$ python -q
>>> import numpy as np
>>> import numpy.linalg as la
>>> np.set_printoptions(precision=3, suppress=True, linewidth=200, sign=" ")
>>> q, _ = la.qr(np.array([[0.0], [-0.3], [-0.6], [0.2]]))
>>> feats = q @ q.T
>>> feats
array([[ 0.   ,  0.   ,  0.   ,  0.   ],
       [ 0.   ,  0.184,  0.367, -0.122],
       [ 0.   ,  0.367,  0.735, -0.245],
       [ 0.   , -0.122, -0.245,  0.082]])
>>> # applying it twice changes nothing
>>> rng = np.random.default_rng(63191)
>>> B = feats + rng.integers(-2, 3, (4, 1)) @ rng.integers(-2, 3, (1, 4))
>>> B
array([[-1.   ,  0.   , -2.   , -2.   ],
       [-1.   ,  0.184, -1.633, -2.122],
       [ 0.   ,  0.367,  0.735, -0.245],
       [ 0.   , -0.122, -0.245,  0.082]])
>>> np.abs(B - feats).sum(axis=1)
array([ 5.,  5.,  0.,  0.])
>>> B - feats
array([[-1.,  0., -2., -2.],
       [-1.,  0., -2., -2.],
       [ 0.,  0.,  0.,  0.],
       [ 0.,  0.,  0.,  0.]])
>>> vals, V = la.eigh(feats)
>>> np.round(V.T @ V, 3) + 0
array([[ 1.,  0.,  0.,  0.],
       [ 0.,  1.,  0.,  0.],
       [ 0.,  0.,  1.,  0.],
       [ 0.,  0.,  0.,  1.]])
>>> (vals > 1e-8).sum(), (vals < -1e-8).sum()
(np.int64(1), np.int64(0))
>>> np.round(la.svd(feats, compute_uv=False), 3) + 0
array([ 1.,  0.,  0.,  0.])
>>> np.abs(V[:, -1]).round(6).argmax()
np.int64(2)
>>> V @ np.diag(vals) @ V.T
array([[ 0.   ,  0.   ,  0.   ,  0.   ],
       [ 0.   ,  0.184,  0.367, -0.122],
       [ 0.   ,  0.367,  0.735, -0.245],
       [ 0.   , -0.122, -0.245,  0.082]])
>>> x = np.array([1, -3, 8, 6])
>>> round(np.trace(feats), 3)
np.float64(1.0)
>>> np.eye(4) - feats
array([[ 1.   ,  0.   ,  0.   ,  0.   ],
       [ 0.   ,  0.816, -0.367,  0.122],
       [ 0.   , -0.367,  0.265,  0.245],
       [ 0.   ,  0.122,  0.245,  0.918]])
>>> (feats != 0).astype(int)
array([[ 0,  0,  0,  0],
       [ 0,  1,  1,  1],
       [ 0,  1,  1,  1],
       [ 0,  1,  1,  1]])
>>> feats @ feats
array([[ 0.   ,  0.   ,  0.   ,  0.   ],
       [ 0.   ,  0.184,  0.367, -0.122],
       [ 0.   ,  0.367,  0.735, -0.245],
       [ 0.   , -0.122, -0.245,  0.082]])
>>> (la.matrix_power((feats != 0) + (feats.T != 0) + np.eye(4), 4) > 0).astype(int)
array([[ 1,  0,  0,  0],
       [ 0,  1,  1,  1],
       [ 0,  1,  1,  1],
       [ 0,  1,  1,  1]])
>>> np.flatnonzero(la.matrix_power((feats != 0) + (feats.T != 0) + np.eye(4), 4)[0])
array([ 0])
>>> r = la.matrix_rank(feats)
>>> r
np.int64(1)
>>> ns = la.svd(feats)[2][r:].T
>>> [int(la.matrix_rank(np.delete(feats, i, axis=0))) for i in range(4)]
[1, 1, 1, 1]
>>> la.matrix_rank(feats.T @ feats), la.matrix_rank(feats @ feats.T)
(np.int64(1), np.int64(1))
>>> [int(la.matrix_rank(feats[:, :j + 1])) for j in range(4)]
[0, 1, 1, 1]
>>> B = np.array([[3, 2, 3, -2], [3, 1, 1, -3], [-3, -2, 3, -3], [-1, 1, 1, 0]])
>>> basis = np.array([[8]])
>>> M = np.block([[B, np.zeros((4, 1))], [np.zeros((1, 4)), basis]])
>>> M
array([[ 3.,  2.,  3., -2.,  0.],
       [ 3.,  1.,  1., -3.,  0.],
       [-3., -2.,  3., -3.,  0.],
       [-1.,  1.,  1.,  0.,  0.],
       [ 0.,  0.,  0.,  0.,  8.]])
>>> la.eigvals(M)
array([ 3.473+2.925j,  3.473-2.925j,  0.027+1.734j,  0.027-1.734j,  8.   +0.j   ])
>>> round(float(la.eigvals(M).sum().real), 3)
15.0
>>> np.round(la.det(2 * M), 3), round(float(la.det(M)), 3)
(np.float64(15872.0), 496.0)
>>> round(float(la.det(M[::-1])), 3)
496.0
>>> np.kron(np.eye(2, dtype=int), M)
array([[ 3.,  2.,  3., -2.,  0.,  0.,  0.,  0., -0.,  0.],
       [ 3.,  1.,  1., -3.,  0.,  0.,  0.,  0., -0.,  0.],
       [-3., -2.,  3., -3.,  0., -0., -0.,  0., -0.,  0.],
       [-1.,  1.,  1.,  0.,  0., -0.,  0.,  0.,  0.,  0.],
       [ 0.,  0.,  0.,  0.,  8.,  0.,  0.,  0.,  0.,  0.],
       [ 0.,  0.,  0., -0.,  0.,  3.,  2.,  3., -2.,  0.],
       [ 0.,  0.,  0., -0.,  0.,  3.,  1.,  1., -3.,  0.],
       [-0., -0.,  0., -0.,  0., -3., -2.,  3., -3.,  0.],
       [-0.,  0.,  0.,  0.,  0., -1.,  1.,  1.,  0.,  0.],
       [ 0.,  0.,  0.,  0.,  0.,  0.,  0.,  0.,  0.,  8.]])
>>> np.einsum("ii->", M)
np.float64(15.0)
>>> B = M + rng.integers(-2, 3, (5, 4)) @ rng.integers(-2, 3, (4, 5))
>>> B
array([[ 3.,  1.,  3., -2., -3.],
       [ 2., -2., -2., -6.,  6.],
       [-5., -7.,  6., -7., -2.],
       [-2., -3., -8.,  1.,  5.],
       [ 1.,  2.,  7., -5.,  7.]])
>>> la.matrix_rank(B - M, tol=1e-8)
np.int64(4)
>>> np.round(la.svd(B - M, compute_uv=False), 3) + 0
array([ 14.871,   8.82 ,   5.921,   1.415,   0.   ])
>>> np.abs(B - M).sum(axis=1)
array([  4.,  16.,  16.,  20.,  16.])
>>> B - M
array([[ 0., -1.,  0.,  0., -3.],
       [-1., -3., -3., -3.,  6.],
       [-2., -5.,  3., -4., -2.],
       [-1., -4., -9.,  1.,  5.],
       [ 1.,  2.,  7., -5., -1.]])
>>> data = np.load("layer17.npy")
>>> data
array([[-4.077, -6.094, -6.276, -2.358,  0.006],
       [ 2.044,  3.004,  3.082,  1.017, -0.038],
       [ 3.724,  5.456,  5.777,  1.813, -0.001],
       [-1.965, -3.09 , -2.968, -1.185,  0.031],
       [-0.328, -0.49 , -0.451, -0.017, -0.089],
       [ 0.152,  0.443,  0.318, -0.262, -0.144],
       [ 1.334,  2.055,  1.989,  0.555,  0.032],
       [ 5.036,  7.279,  7.355,  2.335, -0.018],
       [ 0.589,  0.913,  0.941,  0.272,  0.132],
       [-2.793, -4.079, -4.217, -1.447, -0.053],
       [ 2.02 ,  3.102,  2.938,  0.978, -0.095],
       [-0.605, -0.771, -1.083, -0.268, -0.012],
       [-0.542, -0.919, -0.809, -0.209,  0.16 ],
       [ 0.039,  0.228,  0.263,  0.018,  0.132],
       [-0.709, -0.795, -0.842, -0.31 ,  0.121],
       [ 4.447,  6.408,  6.528,  2.112, -0.001],
       [-3.658, -5.385, -5.277, -1.819,  0.085],
       [-0.023,  0.096, -0.003,  0.033,  0.102],
       [-1.769, -2.901, -2.804, -0.99 , -0.112],
       [ 1.392,  2.127,  2.21 ,  0.675, -0.142],
       [-3.685, -5.697, -5.533, -1.804,  0.112],
       [-0.999, -1.206, -1.213, -0.601,  0.045],
       [ 0.358,  0.076,  0.33 ,  0.286,  0.079],
       [ 2.799,  4.069,  4.359,  1.348,  0.016],
       [-1.253, -1.964, -1.789, -0.53 ,  0.083],
       [ 1.948,  3.009,  2.878,  1.061,  0.049]])
>>> Ac = (data - data.mean(axis=0)) / data.std(axis=0)
>>> np.argwhere(np.abs(Ac) > 2)
array([[ 0,  3],
       [ 7,  0],
       [ 7,  1],
       [ 7,  2]])
>>> coef = la.lstsq(np.delete(Ac, 1, axis=1), Ac[:, 1])[0]
>>> coef
array([ 0.267,  0.774, -0.043, -0.008])
>>> Ac = data - data.mean(axis=0)
>>> U, s, vt = la.svd(Ac, full_matrices=False)
>>> vt[0] * np.sign(vt[0, np.abs(vt[0]).argmax()])
array([ 0.419,  0.621,  0.628,  0.21 , -0.003])
>>> np.round(s ** 2 / (s ** 2).sum(), 3) + 0
array([ 0.999,  0.001,  0.   ,  0.   ,  0.   ])
>>> np.searchsorted(np.cumsum(s ** 2) / (s ** 2).sum(), 0.9) + 1
np.int64(1)
>>> (np.sign(U[:, 0]) == np.sign(U[0, 0])).astype(int)
array([ 1,  0,  0,  1,  1,  0,  0,  0,  0,  1,  0,  1,  1,  0,  1,  0,  1,  1,  1,  0,  1,  1,  0,  0,  1,  0])
>>> s
array([ 28.677,   0.703,   0.48 ,   0.442,   0.319])
>>> np.abs(U[:, 0]).argmax()
np.int64(7)
>>> B = data / np.sqrt((data ** 2).mean(axis=1, keepdims=True))
>>> la.matrix_rank(B) == la.matrix_rank(data)
np.True_
>>> la.norm(B, axis=1)
array([ 2.236,  2.236,  2.236,  2.236,  2.236,  2.236,  2.236,  2.236,  2.236,  2.236,  2.236,  2.236,  2.236,  2.236,  2.236,  2.236,  2.236,  2.236,  2.236,  2.236,  2.236,  2.236,  2.236,  2.236,
        2.236,  2.236])
>>> B[2].round(3) + 0
array([ 0.929,  1.361,  1.442,  0.452,  0.   ])
>>> K = np.load("case1.npy")
>>> K
array([[  5,   0,   0,   0,   1],
       [ 20,   5,  16,  26,   2],
       [  0,  23,   0,   0,  16],
       [  4,  25,   0,   0,  18],
       [ 15,   0,  19,  25,   0],
       [  2,   0,   0,   0,   0],
       [  1,  15,   1,   0,   6],
       [  8,   0,   0,   0,   0],
       [  0,  32,  14,   5,  15],
       [ 11,   0,  11,  26,   4],
       [  1,   0,   0,   0,   0],
       [  0,  22,  11,   0,   5],
       [  0,   9,   0,   0,   1],
       [  3,   0,   7,   6,   0],
       [ 17,   0,  10,  17,   0],
       [  0,  17,   0,   0,  18],
       [  2,   0,  10,  20,   8],
       [  6,   0,   0,   0,   0]])
>>> W = np.array([[0, 2, 1, 0, 0, 3],
...     [1, 1, 1, 3, 1, 3],
...     [2, 1, 1, 3, 1, 3],
...     [2, 1, 2, 2, 3, 2],
...     [0, 0, 0, 2, 1, 1]])
>>> coef = np.array([0, 3, 3, 2, 2, 0])
>>> H = np.maximum(K @ W + coef, 0)
>>> la.matrix_rank(H)
np.int64(6)
>>> basis = np.array([[-2, 0, 2],
...     [2, -2, -1],
...     [1, 2, 1],
...     [2, 0, -2],
...     [2, -1, -2],
...     [-2, 0, -1]])
>>> (H @ basis).round(6).argmax(axis=1)
array([ 0,  0,  0,  0,  0,  0,  0,  0,  0,  0,  0,  0,  0,  0,  0,  0,  0,  0])
>>> W @ basis
array([[-1, -2, -4],
       [ 3, -1, -9],
       [ 1, -1, -7],
       [ 6, -1, -7],
       [ 4, -1, -7]])
>>> Ac = (K - K.mean(axis=0)) / K.std(axis=0)
>>> Ac.std(axis=0)
array([ 1.,  1.,  1.,  1.,  1.])
>>> coef = la.lstsq(np.delete(Ac, 3, axis=1), Ac[:, 3])[0]
>>> coef
array([ 0.264, -0.68 ,  0.713,  0.539])
>>> d = la.norm(K[:, None] - K[None], axis=-1)
>>> (d + 1e9 * np.eye(18)).round(6).argmin(axis=1)
array([ 17,   4,   3,   2,   1,  10,  12,  17,  11,   4,   5,   6,   6,   5,   9,   2,   9,   0])
>>> np.flatnonzero(d[5] < d.mean() / 2)
array([  0,   5,   7,  10,  12,  13,  17])
>>> d[:5, :5]
array([[  0.   ,  34.395,  27.911,  30.249,  32.97 ],
       [ 34.395,   0.   ,  43.035,  42.942,   8.   ],
       [ 27.911,  43.035,   0.   ,   4.899,  44.677],
       [ 30.249,  42.942,   4.899,   0.   ,  45.343],
       [ 32.97 ,   8.   ,  44.677,  45.343,   0.   ]])
>>> Ac = K - K.mean(axis=0)
>>> V = la.svd(Ac)[2][:2]
>>> B = Ac - Ac @ V.T @ V
>>> (Ac @ V.T).std(axis=0)
array([ 14.325,  10.293])
>>> np.round(np.cov(Ac @ V.T, rowvar=False), 3) + 0
array([[ 217.284,    0.   ],
       [   0.   ,  112.175]])
>>> B = np.c_[K[:, :4] @ np.array([[-2, -1, 0, -2], [-3, 1, 2, 1], [3, -3, 3, -3], [-3, -2, 0, 1]]), np.array([2, 1, 1, 2, 2, 2, 0, 0, 1, 1, 0, 0, 1, 0, 1, 2, 0, 0])]
>>> B
array([[ -10,   -5,    0,  -10,    2],
       [ -85, -115,   58,  -57,    1],
       [ -69,   23,   46,   23,    1],
       [ -83,   21,   50,   17,    2],
       [ -48, -122,   57,  -62,    2],
       [  -4,   -2,    0,   -4,    2],
       [ -44,   11,   33,   10,    0],
       [ -16,   -8,    0,  -16,    0],
       [ -69,  -20,  106,   -5,    1],
       [ -67,  -96,   33,  -29,    1],
       [  -2,   -1,    0,   -2,    0],
       [ -33,  -11,   77,  -11,    0],
       [ -27,    9,   18,    9,    1],
       [  -3,  -36,   21,  -21,    0],
       [ -55,  -81,   30,  -47,    1],
       [ -51,   17,   34,   17,    2],
       [ -34,  -72,   30,  -14,    0],
       [ -12,   -6,    0,  -12,    0]])
>>> la.matrix_rank(B)
np.int64(5)
>>> la.matrix_rank(np.c_[K, B])
np.int64(6)
>>> np.round(la.lstsq(K, B[:, 0])[0], 3) + 0
array([-2., -3.,  3., -3.,  0.])
>>> q, _ = la.qr(np.array([[0.4, 1.2, -0.3, -0.2],
...     [-0.3, 0.6, -2.1, -1.0],
...     [-0.6, -1.1, -1.7, -0.5],
...     [0.7, 1.1, 0.3, 0.5]]))
>>> W0 = q[:, :4]
>>> W0
array([[-0.381, -0.466, -0.087, -0.793],
       [ 0.286, -0.875, -0.066,  0.384],
       [ 0.572,  0.128, -0.765, -0.266],
       [-0.667,  0.001, -0.634,  0.39 ]])
>>> x = np.array([3, -2, -2, -3])
>>> rhs = W0 @ x
>>> rhs
array([ 2.343,  1.588,  3.789, -1.906])
>>> la.solve(W0, -2 * rhs)
array([-6.,  4.,  4.,  6.])
>>> np.round(la.solve(W0.T, W0[0]), 3) + 0
array([ 1.,  0.,  0.,  0.])
>>> f = np.array([3, 0])
>>> np.polyval(f, W0[1])
array([ 0.858, -2.626, -0.197,  1.153])
>>> np.round(np.correlate(W0[1], W0[3], "full"), 3) + 0
array([ 0.112, -0.523,  0.53 ,  0.   ,  0.341,  0.044, -0.256])
>>> np.convolve(W0[1], f)
array([ 0.858, -2.626, -0.197,  1.153,  0.   ])
>>> np.cross(W0[1, :3], W0[3, :3])
array([ 0.555,  0.225, -0.584])
